$ ipython --no-banner

In [1]: import numpy as np

In [2]: np.set_printoptions(precision=2, suppress=True, linewidth=200, floatmode="fixed")

In [3]: r0 = np.array([-1, 2, -1])

In [4]: rng = np.random.default_rng(26018)

In [5]: data = np.outer(rng.normal(size=21), r0) + 0.3 * rng.normal(size=(21, 3))

In [6]: data
Out[6]: 
array([[-0.57,  1.06, -0.63],
       [ 0.71, -0.77,  0.28],
       [-0.11, -1.01, -0.42],
       [-0.21,  0.18, -0.28],
       [-1.59,  2.54, -1.33],
       [ 1.06, -1.33,  1.10],
       [-1.17,  2.08, -1.35],
       [-0.74,  1.23, -0.61],
       [-0.10, -0.77,  0.38],
       [-0.67,  0.49, -0.73],
       [ 0.11,  0.21, -0.66],
       [ 0.11, -0.84,  0.22],
       [ 0.02, -1.07,  0.82],
       [-0.80,  0.58, -0.68],
       [-2.00,  3.34, -1.33],
       [-0.67,  1.80, -0.59],
       [-2.19,  5.24, -2.70],
       [-0.15,  1.45, -0.56],
       [-0.90,  1.00, -1.17],
       [-0.81,  2.01, -0.67],
       [ 1.53, -2.64,  1.80]])

In [7]: Ac = (data - data.mean(axis=0)) / data.std(axis=0)

In [8]: np.argwhere(np.abs(Ac) > 2)
Out[8]: 
array([[16,  1],
       [16,  2],
       [20,  0],
       [20,  2]])

In [9]: beta = np.linalg.lstsq(np.delete(Ac, 0, axis=1), Ac[:, 0])[0]

In [10]: beta
Out[10]: array([-0.48,  0.47])

In [11]: np.round(1 - np.var(Ac[:, 0] - np.delete(Ac, 0, axis=1) @ beta), 2)
Out[11]: np.float64(0.88)

In [12]: np.abs(beta).argmax()
Out[12]: np.int64(0)

In [13]: d = np.linalg.norm(data[:, None] - data[None], axis=-1)

In [14]: print(d.shape)
(21, 21)

In [15]: print(d.mean(axis=1).argmax())
16

In [16]: np.linalg.matrix_rank(d ** 2)
Out[16]: np.int64(5)

In [17]: E = np.loadtxt("x.csv", delimiter=",")

In [18]: E
Out[18]: 
array([[ 2.00,  2.00,  1.00,  2.00,  1.00, -2.00,  2.00],
       [ 0.00,  1.00,  0.00,  0.00,  0.00, -1.00,  2.00],
       [ 0.00,  2.00,  0.00,  2.00,  0.00, -2.00,  2.00],
       [ 2.00,  0.00,  1.00,  1.00,  1.00,  0.00,  0.00]])

In [19]: E[3] @ E[1]
Out[19]: np.float64(0.0)

In [20]: round(float(np.linalg.norm(E[3], 1)), 2), round(np.linalg.norm(E[3], np.inf), 2)
Out[20]: (5.0, np.float64(2.0))

In [21]: round(np.linalg.norm(E, "nuc"), 2)
Out[21]: np.float64(10.85)

In [22]: np.linalg.norm(E, axis=0)
Out[22]: array([2.83, 3.00, 1.41, 3.00, 1.41, 3.00, 3.46])

In [23]: round(np.linalg.norm(E, 2), 2)
Out[23]: np.float64(6.37)

In [24]: round(np.linalg.norm(E[3] - E[1]), 2)
Out[24]: np.float64(3.61)

In [25]: r0 = np.array([-2, 0])

In [26]: np.polyval(r0, E[1])
Out[26]: array([ 0.00, -2.00,  0.00,  0.00,  0.00,  2.00, -4.00])

In [27]: np.cross(E[1, :3], E[0, :3])
Out[27]: array([ 1.00,  0.00, -2.00])

In [28]: np.array([np.convolve(row, r0, "same") for row in E])
Out[28]: 
array([[-4.00, -4.00, -2.00, -4.00, -2.00,  4.00, -4.00],
       [ 0.00, -2.00,  0.00,  0.00,  0.00,  2.00, -4.00],
       [ 0.00, -4.00,  0.00, -4.00,  0.00,  4.00, -4.00],
       [-4.00,  0.00, -2.00, -2.00, -2.00,  0.00,  0.00]])

In [29]: gram = E.T @ E

In [30]: (E @ E.T).shape
Out[30]: (4, 4)

In [31]: np.count_nonzero(E)
Out[31]: np.int64(18)

In [32]: np.unravel_index(np.abs(E).argmax(), E.shape)
Out[32]: (np.int64(0), np.int64(0))

In [33]: print(E.mean(axis=0))
[ 1.00  1.25  0.50  1.25  0.50 -1.25  1.50]

In [34]: E.sum(axis=1)
Out[34]: array([8.00, 2.00, 4.00, 5.00])

In [35]: np.linalg.matrix_rank(E)
Out[35]: np.int64(4)

In [36]: r0 = np.array([4, 1, -7, 4, -1]) + 0.5

In [37]: X = np.outer(r0, r0) / (r0 @ r0)

In [38]: X.round(2) + 0
Out[38]: 
array([[ 0.24,  0.08, -0.34,  0.24, -0.03],
       [ 0.08,  0.03, -0.11,  0.08, -0.01],
       [-0.34, -0.11,  0.50, -0.34,  0.04],
       [ 0.24,  0.08, -0.34,  0.24, -0.03],
       [-0.03, -0.01,  0.04, -0.03,  0.00]])

In [39]: out = np.array([[0, 2], [-2, 1], [0, -1], [3, -1], [3, -3]])

In [40]: np.linalg.matrix_rank(X @ out)
Out[40]: np.int64(1)

In [41]: X @ out
Out[41]: 
array([[ 0.48,  0.74],
       [ 0.16,  0.25],
       [-0.69, -1.07],
       [ 0.48,  0.74],
       [-0.05, -0.08]])

In [42]: print(np.round(np.einsum("ij,ij->i", X, X), 2) + 0)
[0.24 0.03 0.50 0.24 0.00]

In [43]: np.linalg.matrix_rank(np.vstack([X, out.T]))
Out[43]: np.int64(3)

In [44]: np.einsum("ij->j", X)
Out[44]: array([ 0.18,  0.06, -0.27,  0.18, -0.02])

In [45]: out.T @ X.T
Out[45]: 
array([[ 0.48,  0.16, -0.69,  0.48, -0.05],
       [ 0.74,  0.25, -1.07,  0.74, -0.08]])

In [46]: np.einsum("ik,kj->ji", X, out)
Out[46]: 
array([[ 0.48,  0.16, -0.69,  0.48, -0.05],
       [ 0.74,  0.25, -1.07,  0.74, -0.08]])

In [47]: r0 = np.array([-9, 3, 3, 1, -8])

In [48]: v = np.array([-1, 3, -1])

In [49]: feats = r0[:, None] + v[None, :]

In [50]: feats
Out[50]: 
array([[-10,  -6, -10],
       [  2,   6,   2],
       [  2,   6,   2],
       [  0,   4,   0],
       [ -9,  -5,  -9]])

In [51]: w1 = np.array([[4, 3, 2, 5, -3], [2, -1, -3, 3, 0], [4, -2, 4, -1, 1]])

In [52]: beta = np.array([0, 1, 1, 0, 0])

In [53]: act = np.maximum(feats @ w1 + beta, 0)

In [54]: act
Out[54]: 
array([[ 0,  0,  0,  0, 20],
       [28,  0,  0, 26,  0],
       [28,  0,  0, 26,  0],
       [ 8,  0,  0, 12,  0],
       [ 0,  0,  0,  0, 18]])

In [55]: C = np.array([[3, 9], [-6, -6], [-2, 5], [0, 1], [-7, 1]])

In [56]: print((act @ C).round(6).argmax(axis=1))
[1 1 1 1 1]

In [57]: theta = np.radians(15)

In [58]: R = np.eye(3)

In [59]: R[0, 0] = R[1, 1] = np.cos(theta)

In [60]: R[0, 1], R[1, 0] = -np.sin(theta), np.sin(theta)

In [61]: print(R)
[[ 0.97 -0.26  0.00]
 [ 0.26  0.97  0.00]
 [ 0.00  0.00  1.00]]

In [62]: out = feats @ R.T

In [63]: np.abs(out - feats).max(axis=0)
Out[63]: array([1.89, 2.38, 0.00])

In [64]: np.allclose(np.linalg.norm(feats, axis=1), np.linalg.norm(out, axis=1))
Out[64]: True

In [65]: print(np.round(np.linalg.det(R), 2), np.round(np.trace(R), 2))
1.0 2.93

In [66]: out
Out[66]: 
array([[ -8.11,  -8.38, -10.00],
       [  0.38,   6.31,   2.00],
       [  0.38,   6.31,   2.00],
       [ -1.04,   3.86,   0.00],
       [ -7.40,  -7.16,  -9.00]])

In [67]: np.round(np.linalg.svd(feats, compute_uv=False), 2) + 0, np.round(np.linalg.svd(out, compute_uv=False), 2) + 0
Out[67]: (array([21.88,  6.94,  0.00]), array([21.88,  6.94,  0.00]))

In [68]: np.argsort(-np.linalg.norm(feats, axis=0).round(6), kind="stable")[:3]
Out[68]: array([0, 2, 1])

In [69]: np.linalg.matrix_rank(feats, rtol=0.1)
Out[69]: np.int64(2)

In [70]: print(round(float(np.linalg.norm(feats, 2) / np.linalg.norm(feats)), 2))
0.95

In [71]: np.linalg.cond(feats) > 100
Out[71]: np.True_

In [72]: print([round(float(x), 2) for x in np.linalg.svd(feats, compute_uv=False)[:3]])
[21.88, 6.94, 0.0]

In [73]: Q, _ = np.linalg.qr(np.array([[1.4, 0.2, -1.0, 0.6, 1.7, 1.0, -0.1],
    ...:     [0.5, -1.6, -1.0, 0.4, -0.5, -0.2, 0.0],
    ...:     [0.7, 0.2, 1.3, 2.0, 1.2, -1.2, 0.5],
    ...:     [0.3, -1.1, 0.0, -0.1, 2.2, 2.1, 0.5],
    ...:     [-0.3, -0.4, 1.6, -0.1, -1.3, -1.0, -1.4],
    ...:     [-0.2, 0.0, 0.9, 0.7, -1.5, -1.9, 1.2],
    ...:     [0.0, -1.5, -0.7, 2.7, -0.7, 0.3, 0.4]]))

In [74]: V, _ = np.linalg.qr(np.array([[1.0, -0.2, -0.2, -1.1],
    ...:     [1.3, 0.6, 0.0, -0.9],
    ...:     [-1.5, 0.9, 0.2, -1.4],
    ...:     [0.7, -0.4, 1.1, 0.1]]))

In [75]: s = 3 * 0.7 ** np.arange(4)

In [76]: J = Q[:, :4] * s @ V[:4]

In [77]: J
Out[77]: 
array([[ 0.97, -0.46, -0.61,  2.18],
       [ 1.28,  0.83,  0.07,  0.40],
       [-0.36,  0.39, -0.33,  1.50],
       [ 0.67,  0.74,  0.41,  0.38],
       [-0.52,  0.76,  0.70, -0.16],
       [-0.49,  0.34,  0.06, -0.14],
       [ 0.59,  1.09, -0.66, -0.45]])

In [78]: vec = np.array([-3, -1, -1, 3])

In [79]: (J @ vec).argmax()
Out[79]: np.int64(2)

In [80]: (J * vec).sum(axis=1)
Out[80]: array([ 4.69, -3.55,  5.51, -2.00, -0.40,  0.66, -3.57])

In [81]: J @ np.eye(4)[2]
Out[81]: array([-0.61,  0.07, -0.33,  0.41,  0.70,  0.06, -0.66])

In [82]: np.sign((J @ vec).round(6))
Out[82]: array([ 1.00, -1.00,  1.00, -1.00, -1.00,  1.00, -1.00])

In [83]: print(np.einsum("ij,j->i", J, vec))
[ 4.69 -3.55  5.51 -2.00 -0.40  0.66 -3.57]

In [84]: J @ (2 * vec)
Out[84]: array([ 9.38, -7.10, 11.02, -4.00, -0.80,  1.32, -7.14])

In [85]: J @ vec
Out[85]: array([ 4.69, -3.55,  5.51, -2.00, -0.40,  0.66, -3.57])
